$ python3 -q
>>> import numpy as np
>>> from numpy import linalg as LA
>>> np.set_printoptions(precision=2, suppress=True, linewidth=160, floatmode="fixed")
>>> def tidy(a):
...     return np.round(a, 2) + 0
... 
>>> arr = np.array([[2, 0, 0, 0, 0, 0],
...     [-1, 0, 0, 0, 0, 0],
...     [-3, -1, 3, 0, 0, 0],
...     [2, 2, 3, -1, 0, 0],
...     [0, 0, -1, -1, 2, 0],
...     [0, 0, -3, 0, 1, -2]])
>>> left, sigma, VT = LA.svd(arr)
>>> vecs = VT[:(sigma > 1e-8).sum()]
>>> rng = np.random.default_rng(766856)
>>> x0 = arr[3] + 2 * arr[5] + rng.integers(2) * np.eye(6)[3]
>>> x0
array([ 2.00,  2.00, -3.00, -1.00,  2.00, -4.00])
>>> tidy(np.diag(vecs.T @ vecs))
array([1.00, 0.92, 0.99, 0.31, 0.79, 0.99])
>>> [round(float(x), 2) for x in LA.svd(arr, compute_uv=False)[:3]]
[5.59, 4.61, 2.45]
>>> np.argsort(-LA.norm(arr, axis=0).round(6), kind="stable")[:3]
array([2, 0, 1])
>>> LA.cond(arr) > 100
np.True_
>>> print(tidy(LA.norm(arr, 2) / LA.norm(arr)))
0.71
>>> [int(LA.matrix_rank(LA.matrix_power(arr, p))) for p in range(1, 7)]
[5, 5, 5, 5, 5, 5]
>>> LA.matrix_rank(arr - arr[0, 0] * np.eye(6))
np.int64(5)
>>> arr @ arr
array([[  4,   0,   0,   0,   0,   0],
       [ -2,   0,   0,   0,   0,   0],
       [-14,  -3,   9,   0,   0,   0],
       [ -9,  -5,   6,   1,   0,   0],
       [  1,  -1,  -8,  -1,   4,   0],
       [  9,   3,  -4,  -1,   0,   4]])
>>> tidy(np.sort(LA.eigvals(arr)))
array([-2.00, -1.00,  0.00,  2.00,  2.00,  3.00])
>>> F = np.load("case11.npy")
>>> F
array([[-2, -2, -2],
       [-2, -4, -4],
       [-2, -4, -6]])
>>> # symmetric
>>> f = np.array([-2, 1, 2])
>>> A2 = F + np.outer(f, np.eye(3)[1])
>>> LA.matrix_rank(A2 - F)
np.int64(1)
>>> tidy(LA.det(A2) / LA.det(F)), tidy(1 + LA.solve(F, f)[1])
(np.float64(0.0), np.float64(0.0))
>>> print([round(float(LA.det(F[:i, :i])), 2) + 0 for i in range(1, 4)])
[-2.0, 4.0, -8.0]
>>> w, vecs = LA.eigh(F)
>>> np.unique(w.round(6) + 0, return_counts=True)[1]
array([1, 1, 1])
>>> print(tidy(LA.eigvalsh(F + 3 * np.eye(3))))
[-7.10  1.71  2.38]
>>> A = np.load("layer16.npy")
>>> tidy(A)
array([[ 2.19,  1.34, -0.53,  0.80,  0.14],
       [ 1.34,  1.72,  0.21, -0.85,  0.49],
       [-0.53,  0.21,  4.83, -0.23,  0.13],
       [ 0.80, -0.85, -0.23,  2.55,  0.10],
       [ 0.14,  0.49,  0.13,  0.10,  3.71]])
>>> # symmetric, so the eigenvalues are real
>>> A2 = A + rng.integers(-2, 3, (5, 4)) @ rng.integers(-2, 3, (4, 5))
>>> tidy(A2)
array([[-3.81, -8.66,  6.47, -3.20, -6.86],
       [ 6.34,  3.72, -2.79,  7.15,  3.49],
       [ 0.47,  0.21,  4.83,  3.77,  0.13],
       [ 2.80, -2.85,  3.77,  5.55,  4.10],
       [ 3.14,  0.49,  2.13,  0.10,  9.71]])
>>> tidy(LA.svd(A2 - A, compute_uv=False))
array([18.43,  9.32,  6.91,  1.33,  0.00])
>>> np.abs(A2 - A).sum(axis=1)
array([34.00, 21.00,  5.00, 15.00, 11.00])
>>> tidy(A2 - A)
array([[ -6.00, -10.00,   7.00,  -4.00,  -7.00],
       [  5.00,   2.00,  -3.00,   8.00,   3.00],
       [  1.00,   0.00,   0.00,   4.00,   0.00],
       [  2.00,  -2.00,   4.00,   3.00,   4.00],
       [  3.00,   0.00,   2.00,   0.00,   6.00]])
>>> LA.matrix_rank(A2 - A, tol=1e-8)
np.int64(4)
>>> np.unique(A.round(6), axis=0).shape
(5, 5)
>>> tidy(np.trace(LA.pinv(A) @ A))
np.float64(4.0)
>>> np.abs(np.diag(LA.qr(A)[1])) > 1e-9
array([ True,  True,  True,  True, False])
>>> hat = np.triu(np.array([[0, -1, -3, 1, 3],
...     [0, 3, 0, 3, 0],
...     [2, 0, -1, 2, -3],
...     [-3, 0, 0, 3, 0],
...     [0, 0, -2, 1, 1]]), 1) + np.eye(5)
>>> A2 = hat @ A @ LA.inv(hat)
>>> tidy(LA.det(A2))
np.float64(0.0)
>>> np.trace(A2), tidy(np.trace(A))
(np.float64(15.0), np.float64(15.0))
>>> tidy(np.poly(A2))
array([   1.00,  -15.00,   83.00, -201.00,  180.00,    0.00])
>>> mat = np.array([[0, 2, -1, -2, -1, 1],
...     [0, 0, 0, -2, 2, 0],
...     [0, 0, 0, -2, 2, -1],
...     [0, 0, 0, 0, -2, 0],
...     [0, 0, 0, 0, 0, 1],
...     [0, 0, 0, 0, 0, 0]])
>>> r = LA.matrix_rank(mat)
>>> print(r)
4
>>> null = LA.svd(mat)[2][r:].T
>>> print(np.allclose(mat @ null, 0))
True
>>> [int(LA.matrix_rank(mat[:, :j + 1])) for j in range(6)]
[0, 1, 1, 2, 3, 4]
>>> print(null.shape)
(6, 2)
>>> tidy(mat @ null)
array([[0.00, 0.00],
       [0.00, 0.00],
       [0.00, 0.00],
       [0.00, 0.00],
       [0.00, 0.00],
       [0.00, 0.00]])
>>> [int(LA.matrix_rank(mat[:i])) for i in range(1, len(mat) + 1)]
[1, 2, 3, 4, 4, 4]
>>> tidy(null @ null.T)
array([[1.00, 0.00, 0.00, 0.00, 0.00, 0.00],
       [0.00, 0.20, 0.40, 0.00, 0.00, 0.00],
       [0.00, 0.40, 0.80, 0.00, 0.00, 0.00],
       [0.00, 0.00, 0.00, 0.00, 0.00, 0.00],
       [0.00, 0.00, 0.00, 0.00, 0.00, 0.00],
       [0.00, 0.00, 0.00, 0.00, 0.00, 0.00]])
>>> LA.matrix_rank(mat.T @ mat), LA.matrix_rank(mat @ mat.T)
(np.int64(4), np.int64(4))
>>> W = np.array([[1, 0, -2, 0],
...     [-1, -2, 0, -1],
...     [-2, 1, 2, 1],
...     [-1, 2, -1, -2],
...     [-1, 1, 2, 1],
...     [-1, -1, 1, 1]])
>>> beta = np.array([1, 0, 2, 1])
>>> H = np.maximum(mat @ W + beta, 0)
>>> print(H)
[[3 0 1 2]
 [1 0 8 7]
 [2 0 7 6]
 [3 0 0 0]
 [0 0 3 2]
 [1 0 2 1]]
>>> LA.matrix_rank(H)
np.int64(3)
>>> C = np.array([[3, 3, -1], [1, -3, -2], [3, -3, 3], [2, -2, 2]])
>>> (H @ C).round(6).argmax(axis=1)
array([0, 0, 0, 0, 0, 0])
>>> W @ C
array([[ -3,   9,  -7],
       [ -7,   5,   3],
       [  3, -17,   8],
       [ -8,  -2, -10],
       [  6, -14,   7],
       [  1,  -5,   8]])
>>> K = np.array([[3, 7], [0, 4], [0, 4], [0, 4], [1, 5], [2, 6], [-1, 3], [3, 7]])
>>> x0 = np.array([-7, -4])
>>> y = K @ x0
>>> beta, lr = np.zeros(2), 1 / LA.norm(K, 2) ** 2
>>> for i in range(150):
...     beta -= lr * K.T @ (K @ beta - y)
...     if i % 50 == 0: print(i, round(LA.norm(K @ beta - y), 2))
... 
0 16.36
50 2.32
100 0.33
>>> tidy(beta)
array([-6.98, -4.00])
>>> x0 = np.array([2, 3])
>>> y = K @ x0
>>> tidy(LA.lstsq(K, y)[0])
array([2.00, 3.00])
>>> tidy(LA.pinv(K) @ K)
array([[1.00, 0.00],
       [0.00, 1.00]])
>>> y
array([27, 12, 12, 12, 17, 22,  7, 27])
>>> y = y + 0.3 * rng.normal(size=8)
>>> tidy(y)
array([27.26, 12.37, 11.97, 11.87, 17.19, 21.73,  7.09, 27.37])
>>> beta, *_ = LA.lstsq(K, y)
>>> tidy(LA.norm(y - K @ beta))
np.float64(0.61)
>>> K.reshape(-1, 2)
array([[ 3,  7],
       [ 0,  4],
       [ 0,  4],
       [ 0,  4],
       [ 1,  5],
       [ 2,  6],
       [-1,  3],
       [ 3,  7]])
>>> K.ravel(order="F")
array([ 3,  0,  0,  0,  1,  2, -1,  3,  7,  4,  4,  4,  5,  6,  3,  7])
>>> T = K.reshape(8, 2, -1)
>>> np.einsum("ihd,jhd->hij", T, T).shape
(2, 8, 8)
>>> T.transpose(1, 0, 2)
array([[[ 3],
        [ 0],
        [ 0],
        [ 0],
        [ 1],
        [ 2],
        [-1],
        [ 3]],

       [[ 7],
        [ 4],
        [ 4],
        [ 4],
        [ 5],
        [ 6],
        [ 3],
        [ 7]]])
>>> T.sum(axis=1)
array([[10],
       [ 4],
       [ 4],
       [ 4],
       [ 6],
       [ 8],
       [ 2],
       [10]])
>>> M = np.loadtxt("test0.csv", delimiter=",")
>>> M
array([[3.00, 0.00, 0.00, 0.00, 0.00, 0.00],
       [0.00, 2.00, 0.00, 0.00, 0.00, 0.00],
       [1.00, 2.00, 2.00, 0.00, 0.00, 0.00],
       [3.00, 2.00, 1.00, 2.00, 0.00, 0.00],
       [3.00, 1.00, 2.00, 1.00, 1.00, 0.00],
       [3.00, 1.00, 3.00, 2.00, 2.00, 3.00]])
>>> f, r1 = M[1], M[2]
>>> f @ f
np.float64(4.0)
>>> pr = (f @ r1) / (f @ f) * f
>>> LA.matrix_rank(np.outer(f, r1))
np.int64(1)
>>> (r1 - pr) @ f
np.float64(0.0)
>>> LA.matrix_rank(M - M[0, 0] * np.eye(6))
np.int64(5)
>>> print(tidy(np.sort(LA.eigvals(M))))
[1.00 2.00 2.00 2.00 3.00 3.00]
>>> print([int(LA.matrix_rank(LA.matrix_power(M, p))) for p in range(1, 7)])
[6, 6, 6, 6, 6, 6]
>>> X = np.loadtxt("mat.csv", delimiter=",")
>>> tidy(X)
array([[-0.46,  0.78, -0.32, -0.19,  0.19],
       [-0.50,  0.08,  0.69, -0.12, -0.50],
       [-0.23, -0.43, -0.40, -0.74, -0.23],
       [-0.09, -0.15,  0.45, -0.37,  0.79],
       [-0.69, -0.42, -0.22,  0.51,  0.21]])
>>> A2 = X + rng.integers(-2, 3, (5, 1)) @ rng.integers(-2, 3, (1, 5))
>>> tidy(A2)
array([[-1.46,  1.78,  1.68,  1.81,  1.19],
       [-1.50,  1.08,  2.69,  1.88,  0.50],
       [-0.23, -0.43, -0.40, -0.74, -0.23],
       [-0.09, -0.15,  0.45, -0.37,  0.79],
       [-1.69,  0.58,  1.78,  2.51,  1.21]])
>>> LA.matrix_rank(A2 - X, tol=1e-8)
np.int64(1)
>>> np.abs(A2 - X).sum(axis=1)
array([7.00, 7.00, 0.00, 0.00, 7.00])
>>> data = np.array([[0, -28, -28, 14, 7, 21, 0, -14],
...     [0, -8, -8, 4, 2, 6, 0, -4],
...     [0, 28, 28, -14, -7, -21, 0, 14]])
>>> left, sigma, VT = LA.svd(data)
>>> vecs = VT[:(sigma > 1e-8).sum()]
>>> x0 = data[1] + 2 * data[0] + rng.integers(2) * np.eye(8)[1]
>>> x0
array([  0.00, -64.00, -64.00,  32.00,  16.00,  48.00,   0.00, -32.00])
>>> print(vecs.T @ vecs)
[[ 0.00  0.00  0.00  0.00  0.00  0.00  0.00  0.00]
 [ 0.00  0.32  0.32 -0.16 -0.08 -0.24  0.00  0.16]
 [ 0.00  0.32  0.32 -0.16 -0.08 -0.24  0.00  0.16]
 [ 0.00 -0.16 -0.16  0.08  0.04  0.12  0.00 -0.08]
 [ 0.00 -0.08 -0.08  0.04  0.02  0.06  0.00 -0.04]
 [ 0.00 -0.24 -0.24  0.12  0.06  0.18  0.00 -0.12]
 [ 0.00  0.00  0.00  0.00  0.00  0.00  0.00  0.00]
 [ 0.00  0.16  0.16 -0.08 -0.04 -0.12  0.00  0.08]]
>>> tidy(LA.norm(x0 - vecs.T @ vecs @ x0))
np.float64(0.0)
>>> np.diag(vecs.T @ vecs)
array([0.00, 0.32, 0.32, 0.08, 0.02, 0.18, 0.00, 0.08])
>>> np.allclose(vecs.T @ vecs @ x0, x0)
True
>>> left, sigma, VT = LA.svd(data)
>>> tidy(sigma)
array([71.41,  0.00,  0.00])
>>> A2 = left[:, :1] @ np.diag(sigma[:1]) @ VT[:1]
>>> print(tidy(LA.norm(data - A2, 2)), tidy(sigma[1]))
0.0 0.0
>>> tidy(np.abs(data - A2).max())
np.float64(0.0)
>>> tidy(np.trace(LA.pinv(data) @ data))
np.float64(1.0)
>>> np.abs(np.diag(LA.qr(data)[1])) > 1e-9
array([False,  True, False])
>>> LA.lstsq(data[:-1].T, data[-1])[2]
np.int32(1)
>>> np.unique(data.round(6), axis=0).shape
(3, 8)
>>> data.reshape(-1, 2)
array([[  0, -28],
       [-28,  14],
       [  7,  21],
       [  0, -14],
       [  0,  -8],
       [ -8,   4],
       [  2,   6],
       [  0,  -4],
       [  0,  28],
       [ 28, -14],
       [ -7, -21],
       [  0,  14]])
>>> T = data.reshape(3, 2, -1)
>>> print(np.einsum("ihd,jhd->hij", T, T).shape)
(2, 3, 3)
>>> print(np.einsum("ihd,ihd->ih", T, T))
[[1764  686]
 [ 144   56]
 [1764  686]]
>>> T.sum(axis=1)
array([[  7,  -7, -28,   0],
       [  2,  -2,  -8,   0],
       [ -7,   7,  28,   0]])
>>> T.transpose(1, 0, 2)
array([[[  0, -28, -28,  14],
        [  0,  -8,  -8,   4],
        [  0,  28,  28, -14]],

       [[  7,  21,   0, -14],
        [  2,   6,   0,  -4],
        [ -7, -21,   0,  14]]])
>>> [round(float(x), 2) for x in LA.svd(data, compute_uv=False)[:3]]
[71.41, 0.0, 0.0]
>>> tidy(LA.norm(data, 2) / LA.norm(data))
np.float64(1.0)
